$ ipython --no-banner

In [1]: import numpy as np

In [2]: np.set_printoptions(precision=2, suppress=True, linewidth=160)

In [3]: K = np.load("dump.npy")

In [4]: K.round(2) + 0
Out[4]: 
array([[-0.29, -0.95, -0.15],
       [ 0.96, -0.29,  0.  ],
       [-0.05, -0.15,  0.99]])

In [5]: x0 = np.array([4, 4, 3])

In [6]: np.round(np.linalg.inv(K), 2) + 0
Out[6]: 
array([[-0.29,  0.96, -0.05],
       [-0.95, -0.29, -0.15],
       [-0.15,  0.  ,  0.99]])

In [7]: t = np.radians(36)

In [8]: R = np.eye(3)

In [9]: R[1, 1] = R[2, 2] = np.cos(t)

In [10]: R[1, 2], R[2, 1] = -np.sin(t), np.sin(t)

In [11]: R
Out[11]: 
array([[ 1.  ,  0.  ,  0.  ],
       [ 0.  ,  0.81, -0.59],
       [ 0.  ,  0.59,  0.81]])

In [12]: B = K @ R.T

In [13]: np.linalg.svd(K, compute_uv=False), np.linalg.svd(B, compute_uv=False)
Out[13]: (array([1., 1., 1.]), array([1., 1., 1.]))

In [14]: np.allclose(K @ K.T, B @ B.T)
Out[14]: True

In [15]: np.abs(B - K).max(axis=0)
Out[15]: array([0.  , 0.55, 0.53])

In [16]: np.round(np.linalg.det(R), 2), round(np.trace(R), 2)
Out[16]: (np.float64(1.0), np.float64(2.62))

In [17]: X = np.load("mat.npy")

In [18]: X
Out[18]: 
array([[ -0.9 ,   2.09,   0.5 ],
       [ -1.4 ,  10.08,   2.  ],
       [  0.4 ,   0.27,   0.1 ],
       [  1.1 ,   1.6 ,   0.4 ],
       [  2.7 ,   7.8 ,   1.5 ],
       [ -1.  ,  -0.23,  -0.1 ],
       [ -2.1 ,   3.51,   0.7 ],
       [  0.5 ,   6.13,   1.3 ],
       [  1.6 ,   0.32,   0.2 ],
       [  0.3 ,  -4.43,  -0.9 ],
       [  1.1 ,   7.18,   1.4 ],
       [  0.4 ,   0.88,   0.2 ],
       [ -0.1 ,  13.71,   2.7 ],
       [ -2.  ,   5.71,   1.1 ],
       [  0.1 ,  -0.08,   0.2 ],
       [ -0.6 ,   9.6 ,   1.9 ],
       [  0.  ,  -6.16,  -1.2 ],
       [ -1.2 ,  -7.18,  -1.5 ],
       [ -0.4 ,  -1.66,  -0.4 ],
       [ -0.4 ,   4.82,   0.9 ],
       [ -2.6 , -10.06,  -2.1 ],
       [ -0.2 ,  -3.41,  -0.7 ]])

In [19]: gram = X.T @ X

In [20]: np.diag(gram)
Out[20]: array([ 34.05, 832.5 ,  33.42])

In [21]: np.linalg.matrix_rank(gram)
Out[21]: np.int64(3)

In [22]: np.allclose(gram, gram.T)
Out[22]: True

In [23]: proj = X @ np.linalg.solve(X.T @ X, X.T)

In [24]: np.allclose(proj @ proj, proj)
Out[24]: True

In [25]: proj @ X[:, 2]
Out[25]: array([ 0.5,  2. ,  0.1,  0.4,  1.5, -0.1,  0.7,  1.3,  0.2, -0.9,  1.4,  0.2,  2.7,  1.1,  0.2,  1.9, -1.2, -1.5, -0.4,  0.9, -2.1, -0.7])

In [26]: round(float(np.trace(proj)), 2)
Out[26]: 3.0

In [27]: Uu, sig, VT = np.linalg.svd(X)

In [28]: np.argmax(sig[:-1] / (sig[1:] + 1e-6)) + 1
Out[28]: np.int64(2)

In [29]: B = Uu[:, :2] @ np.diag(sig[:2]) @ VT[:2]

In [30]: round(float(np.linalg.norm(X - B, 2)), 2), round(sig[2], 2)
Out[30]: (0.32, np.float64(0.32))

In [31]: np.linalg.matrix_rank(X, rtol=0.05)
Out[31]: np.int64(2)

In [32]: np.round(np.linalg.norm(X - B) / np.linalg.norm(X), 2)
Out[32]: np.float64(0.01)

In [33]: np.round(np.abs(X - B).max(), 2)
Out[33]: np.float64(0.21)

In [34]: np.linalg.matrix_rank(B)
Out[34]: np.int64(2)

In [35]: round(np.log10(np.linalg.cond(X)))
Out[35]: 2

In [36]: np.argsort(-np.linalg.norm(X, axis=0).round(6), kind="stable")[:3]
Out[36]: array([1, 0, 2])

In [37]: np.linalg.cond(X) > 100
Out[37]: np.False_

In [38]: round(float(np.linalg.norm(X, 2) / np.linalg.norm(X)), 2)
Out[38]: 0.98

In [39]: [round(float(x), 2) for x in np.linalg.svd(X, compute_uv=False)[:3]]
Out[39]: [29.44, 5.76, 0.32]

In [40]: F = np.load("arr.npy")

In [41]: F
Out[41]: 
array([[ 2.72, -0.48],
       [ 1.02, -0.18],
       [-1.36,  0.24],
       [-0.68,  0.12]])

In [42]: np.round(np.linalg.norm(F, 2) / np.linalg.norm(F), 2)
Out[42]: np.float64(1.0)

In [43]: np.argsort(-np.linalg.norm(F, axis=0).round(6), kind="stable")[:3]
Out[43]: array([0, 1])

In [44]: Uu, sig, VT = np.linalg.svd(F)

In [45]: vecs = VT[:(sig > 1e-8).sum()]

In [46]: rng = np.random.default_rng(82803)

In [47]: x0 = F[2] + 2 * F[1] + rng.integers(2) * np.eye(2)[0]

In [48]: x0
Out[48]: array([ 1.68, -0.12])

In [49]: np.allclose(vecs.T @ vecs @ x0, x0)
Out[49]: False

In [50]: vecs.T @ vecs
Out[50]: 
array([[ 0.97, -0.17],
       [-0.17,  0.03]])

In [51]: round(np.linalg.norm(x0 - vecs.T @ vecs @ x0), 2)
Out[51]: np.float64(0.17)

In [52]: np.diag(vecs.T @ vecs)
Out[52]: array([0.97, 0.03])

In [53]: M = np.load("run10.npy")

In [54]: M
Out[54]: 
array([[ 0.27,  0.7 , -4.13,  2.72],
       [-1.59,  2.36, -4.06, -0.66],
       [-1.79,  2.48, -3.78, -1.18],
       [ 1.34, -0.57, -2.77,  3.9 ],
       [ 2.33, -2.42,  1.41,  3.42],
       [-2.33,  2.45, -1.54, -3.35],
       [-1.88,  1.35,  1.48, -4.18],
       [ 2.15, -2.59,  2.9 ,  2.29],
       [ 0.43, -1.42,  4.48, -1.65],
       [ 2.05, -1.64, -0.89,  4.16],
       [-2.33,  2.34, -1.09, -3.59],
       [-2.29,  2.54, -2.1 , -2.98],
       [ 1.6 , -2.36,  4.05,  0.68],
       [-0.95,  0.08,  3.39, -3.55],
       [ 1.79, -2.48,  3.78,  1.17],
       [ 0.81, -1.76,  4.5 , -0.99],
       [-0.47,  1.45, -4.49,  1.59]])

In [55]: Uu, sig, VT = np.linalg.svd(M)

In [56]: vecs = VT[:(sig > 1e-8).sum()]

In [57]: x0 = M[0] + -2 * M[9] + rng.integers(2) * np.eye(4)[3]

In [58]: x0
Out[58]: array([-3.83,  3.98, -2.34, -5.61])

In [59]: np.linalg.matrix_rank(np.vstack([M, x0]))
Out[59]: np.int64(2)

In [60]: np.diag(vecs.T @ vecs)
Out[60]: array([0.22, 0.27, 0.81, 0.7 ])

In [61]: Ac = X - X.mean(axis=0)

In [62]: Uu, sig, VT = np.linalg.svd(Ac, full_matrices=False)

In [63]: np.searchsorted(np.cumsum(sig ** 2) / (sig ** 2).sum(), 0.9) + 1
Out[63]: np.int64(1)

In [64]: (np.sign(Uu[:, 0]) == np.sign(Uu[0, 0])).astype(int)
Out[64]: array([1, 1, 0, 0, 1, 0, 1, 1, 0, 0, 1, 0, 1, 1, 0, 1, 0, 0, 0, 1, 0, 0])

In [65]: Ac = M - M.mean(axis=0)

In [66]: vecs = np.linalg.svd(Ac)[2][:2]

In [67]: B = Ac - Ac @ vecs.T @ vecs

In [68]: np.round(np.linalg.norm(B) / np.linalg.norm(Ac), 2)
Out[68]: np.float64(0.0)

In [69]: np.round(B.std(axis=0), 2) + 0
Out[69]: array([0., 0., 0., 0.])

In [70]: A = np.loadtxt("case5.csv", delimiter=",")

In [71]: A
Out[71]: 
array([[2., 3., 1., 3., 2.],
       [3., 0., 3., 3., 2.],
       [1., 3., 0., 2., 3.],
       [3., 3., 2., 4., 3.],
       [2., 2., 3., 3., 6.]])

In [72]: w, vecs = np.linalg.eigh(A)

In [73]: x0 = np.array([0, -1, -1, 0, 1])

In [74]: np.linalg.eigvalsh(A[1:, 1:])
Out[74]: array([-3.2 , -0.2 ,  2.23, 11.17])

In [75]: np.round(x0 @ A @ x0 / (x0 @ x0), 2), np.round(w[0], 2), round(w[-1], 2)
Out[75]: (np.float64(0.67), np.float64(-3.58), np.float64(12.98))

In [76]: B = np.array([[2, 2], [1, 0]])

In [77]: W2 = np.kron(B, A)

In [78]: W2
Out[78]: 
array([[ 4.,  6.,  2.,  6.,  4.,  4.,  6.,  2.,  6.,  4.],
       [ 6.,  0.,  6.,  6.,  4.,  6.,  0.,  6.,  6.,  4.],
       [ 2.,  6.,  0.,  4.,  6.,  2.,  6.,  0.,  4.,  6.],
       [ 6.,  6.,  4.,  8.,  6.,  6.,  6.,  4.,  8.,  6.],
       [ 4.,  4.,  6.,  6., 12.,  4.,  4.,  6.,  6., 12.],
       [ 2.,  3.,  1.,  3.,  2.,  0.,  0.,  0.,  0.,  0.],
       [ 3.,  0.,  3.,  3.,  2.,  0.,  0.,  0.,  0.,  0.],
       [ 1.,  3.,  0.,  2.,  3.,  0.,  0.,  0.,  0.,  0.],
       [ 3.,  3.,  2.,  4.,  3.,  0.,  0.,  0.,  0.,  0.],
       [ 2.,  2.,  3.,  3.,  6.,  0.,  0.,  0.,  0.,  0.]])

In [79]: round(float(np.linalg.norm(W2, 2)), 2), round(float(np.linalg.norm(B, 2) * np.linalg.norm(A, 2)), 2)
Out[79]: (37.91, 37.91)

In [80]: W2.shape
Out[80]: (10, 10)

In [81]: lab = rng.permutation(5)

In [82]: lab
Out[82]: array([1, 4, 2, 3, 0])

In [83]: B = A[lab][:, lab]

In [84]: np.round(np.sort(np.abs(np.linalg.eigvals(B))), 2) + 0
Out[84]: array([ 0.  ,  0.34,  2.94,  3.58, 12.98])

In [85]: np.allclose(B, A)
Out[85]: False

In [86]: np.trace(B)
Out[86]: np.float64(12.0)

In [87]: J = np.loadtxt("m.csv", delimiter=",")

In [88]: J
Out[88]: 
array([[ 2.94, -2.19,  1.85,  0.5 ],
       [ 3.33, -1.01,  2.2 , -0.03],
       [ 1.09, -0.35,  1.39, -0.04],
       [ 1.64, -0.74,  0.91,  0.36],
       [ 1.72, -1.11,  1.5 ,  0.69],
       [ 0.19,  0.09,  0.09,  0.01],
       [ 3.05, -1.59,  2.27, -0.29],
       [-1.84,  0.91, -1.96, -0.43],
       [-0.35,  0.27, -0.55,  0.03],
       [-2.68,  0.72, -2.12, -0.26],
       [-0.34, -0.35, -0.27, -0.17],
       [ 1.61, -0.96,  1.17,  0.19],
       [-2.88,  1.05, -2.14, -0.38],
       [ 0.04, -0.04,  0.14, -0.67],
       [ 0.13,  0.07, -0.25, -0.14],
       [-1.96,  0.53, -1.65, -0.55],
       [ 0.19,  0.1 , -0.52, -0.26],
       [ 3.29, -1.29,  2.43, -0.1 ],
       [ 2.62, -1.33,  2.8 ,  0.64]])

In [89]: proj = J @ np.linalg.solve(J.T @ J, J.T)

In [90]: np.diag(proj)
Out[90]: array([0.61, 0.31, 0.2 , 0.14, 0.21, 0.02, 0.36, 0.17, 0.06, 0.2 , 0.16, 0.07, 0.15, 0.31, 0.06, 0.2 , 0.2 , 0.23, 0.36])

In [91]: np.round(np.linalg.eigvalsh(proj), 2) + 0
Out[91]: array([0., 0., 0., 0., 0., 0., 0., 0., 0., 0., 0., 0., 0., 0., 0., 1., 1., 1., 1.])

In [92]: proj @ J[:, 1]
Out[92]: array([-2.19, -1.01, -0.35, -0.74, -1.11,  0.09, -1.59,  0.91,  0.27,  0.72, -0.35, -0.96,  1.05, -0.04,  0.07,  0.53,  0.1 , -1.29, -1.33])

In [93]: np.allclose(proj @ proj, proj)
Out[93]: True

In [94]: B = np.c_[J[:, :1] @ np.array([[0]]), np.array([-2, -2, -3, 0, 1, 2, -1, -3, -3, 1, -1, 1, 1, 2, 0, -1, 3, 2, 0])]

In [95]: B
Out[95]: 
array([[ 0., -2.],
       [ 0., -2.],
       [ 0., -3.],
       [ 0.,  0.],
       [ 0.,  1.],
       [ 0.,  2.],
       [ 0., -1.],
       [ 0., -3.],
       [ 0., -3.],
       [ 0.,  1.],
       [ 0., -1.],
       [ 0.,  1.],
       [ 0.,  1.],
       [ 0.,  2.],
       [ 0.,  0.],
       [ 0., -1.],
       [ 0.,  3.],
       [ 0.,  2.],
       [ 0.,  0.]])

In [96]: np.linalg.norm(B - J @ np.linalg.lstsq(J, B)[0], axis=0)
Out[96]: array([0.  , 7.89])

In [97]: np.linalg.matrix_rank(B)
Out[97]: np.int64(1)

In [98]: np.linalg.lstsq(J, B[:, 0])[0]
Out[98]: array([0., 0., 0., 0.])

In [99]: np.linalg.norm(np.linalg.qr(J)[0].T @ B, axis=0) ** 2 / ((B ** 2).sum(axis=0) + 1e-12)
Out[99]: array([0.  , 0.01])

In [100]: B[:, 0] @ B[:, 1]
Out[100]: np.float64(0.0)

In [101]: B.T @ B
Out[101]: 
array([[ 0.,  0.],
       [ 0., 63.]])

In [102]: np.linalg.norm(B, axis=0)
Out[102]: array([0.  , 7.94])

In [103]: Ac = J - J.mean(axis=0)

In [104]: vecs = np.linalg.svd(Ac)[2][:1]

In [105]: B = Ac - Ac @ vecs.T @ vecs

In [106]: round(float(np.linalg.norm(B) / np.linalg.norm(Ac)), 2)
Out[106]: 0.18

In [107]: (Ac @ vecs.T).std(axis=0)
Out[107]: array([2.63])

In [108]: B.std(axis=0)
Out[108]: array([0.18, 0.27, 0.22, 0.29])

In [109]: np.allclose(F[:-1].T @ np.linalg.lstsq(F[:-1].T, F[-1])[0], F[-1])
Out[109]: True

In [110]: np.abs(np.diag(np.linalg.qr(F)[1])) > 1e-9
Out[110]: array([ True, False])

In [111]: np.unique(F.round(6), axis=0).shape
Out[111]: (4, 2)

In [112]: round(np.trace(np.linalg.pinv(F) @ F), 2)
Out[112]: np.float64(1.0)

In [113]: np.linalg.lstsq(F[:-1].T, F[-1])[2]
Out[113]: np.int32(1)

In [114]: m1 = np.load("block5.npy")

In [115]: m1
Out[115]: 
array([[ 1.65,  0.71, -2.3 , -0.38, -0.56],
       [-0.15,  2.61,  0.77,  0.87, -0.89],
       [ 0.3 ,  1.1 ,  0.58, -2.3 ,  1.44],
       [ 2.41, -0.31,  1.3 ,  0.95,  0.72],
       [ 0.6 , -0.6 ,  1.04, -1.38, -2.3 ]])

In [116]: T = np.stack([m1, -2 * m1, m1[::-1]])

In [117]: np.linalg.matrix_rank(T.reshape(3, -1))
Out[117]: np.int64(2)

In [118]: T.sum(axis=0)
Out[118]: 
array([[-1.05, -1.3 ,  3.34, -1.  , -1.74],
       [ 2.56, -2.93,  0.53,  0.08,  1.62],
       [ 0.  ,  0.  ,  0.  ,  0.  ,  0.  ],
       [-2.56,  2.93, -0.53, -0.08, -1.62],
       [ 1.05,  1.3 , -3.34,  1.  ,  1.74]])

In [119]: np.linalg.norm(m1, axis=0)
Out[119]: array([3., 3., 3., 3., 3.])

In [120]: np.linalg.svd(m1, compute_uv=False)
Out[120]: array([3., 3., 3., 3., 3.])

In [121]: W = np.array([[0, 8, 9], [8, 5, 4], [2, 2, 5], [2, 3, 1], [2, 7, 1]])

In [122]: beta = np.array([0, -2, 1])

In [123]: act = np.maximum(m1 @ W + beta, 0)

In [124]: (act > 0).mean(axis=0)
Out[124]: array([0.6, 0.8, 1. ])

In [125]: np.linalg.matrix_rank(act)
Out[125]: np.int64(3)

In [126]: (act > 0).astype(int)
Out[126]: 
array([[0, 1, 1],
       [1, 1, 1],
       [1, 1, 1],
       [1, 1, 1],
       [0, 0, 1]])

In [127]: W2 = np.array([[2, 2, 1], [2, 0, 1], [2, 1, 0]])

In [128]: W @ W2
Out[128]: 
array([[34,  9,  8],
       [34, 20, 13],
       [18,  9,  4],
       [12,  5,  5],
       [20,  5,  9]])

In [129]: Uu, sig, VT = np.linalg.svd(A, full_matrices=False)

In [130]: np.allclose(Uu * sig @ VT, A)
Out[130]: True

In [131]: np.round(Uu.T @ Uu, 2) + 0
Out[131]: 
array([[1., 0., 0., 0., 0.],
       [0., 1., 0., 0., 0.],
       [0., 0., 1., 0., 0.],
       [0., 0., 0., 1., 0.],
       [0., 0., 0., 0., 1.]])

In [132]: np.abs(VT[0])
Out[132]: array([0.38, 0.37, 0.33, 0.52, 0.58])

In [133]: np.round(Uu.T @ A @ VT.T, 2) + 0
Out[133]: 
array([[12.98,  0.  ,  0.  ,  0.  ,  0.  ],
       [ 0.  ,  3.58,  0.  ,  0.  ,  0.  ],
       [ 0.  ,  0.  ,  2.94,  0.  ,  0.  ],
       [ 0.  ,  0.  ,  0.  ,  0.34,  0.  ],
       [ 0.  ,  0.  ,  0.  ,  0.  ,  0.  ]])

In [134]: Uu.shape, sig.shape, VT.shape
Out[134]: ((5, 5), (5,), (5, 5))

In [135]: np.round(VT @ VT.T, 2) + 0
Out[135]: 
array([[1., 0., 0., 0., 0.],
       [0., 1., 0., 0., 0.],
       [0., 0., 1., 0., 0.],
       [0., 0., 0., 1., 0.],
       [0., 0., 0., 0., 1.]])

In [136]: W0 = np.load("layer9.npy")

In [137]: W0
Out[137]: 
array([[0, 0, 1],
       [0, 1, 0],
       [1, 0, 0]])

In [138]: np.linalg.matrix_rank(W0)
Out[138]: np.int64(3)

In [139]: np.diff(W0, axis=0)
Out[139]: 
array([[ 0,  1, -1],
       [ 1, -1,  0]])

In [140]: np.count_nonzero(W0)
Out[140]: np.int64(3)

In [141]: W0.sum(axis=1)
Out[141]: array([1, 1, 1])

In [142]: np.unravel_index(np.abs(W0).argmax(), W0.shape)
Out[142]: (np.int64(0), np.int64(2))

In [143]: round(np.linalg.norm(W0), 2)
Out[143]: np.float64(1.73)

In [144]: W0 - W0[0]
Out[144]: 
array([[ 0,  0,  0],
       [ 0,  1, -1],
       [ 1,  0, -1]])

In [145]: W0.shape
Out[145]: (3, 3)

In [146]: np.abs(W0).max()
Out[146]: np.int64(1)

In [147]: W0.sum(axis=0)
Out[147]: array([1, 1, 1])
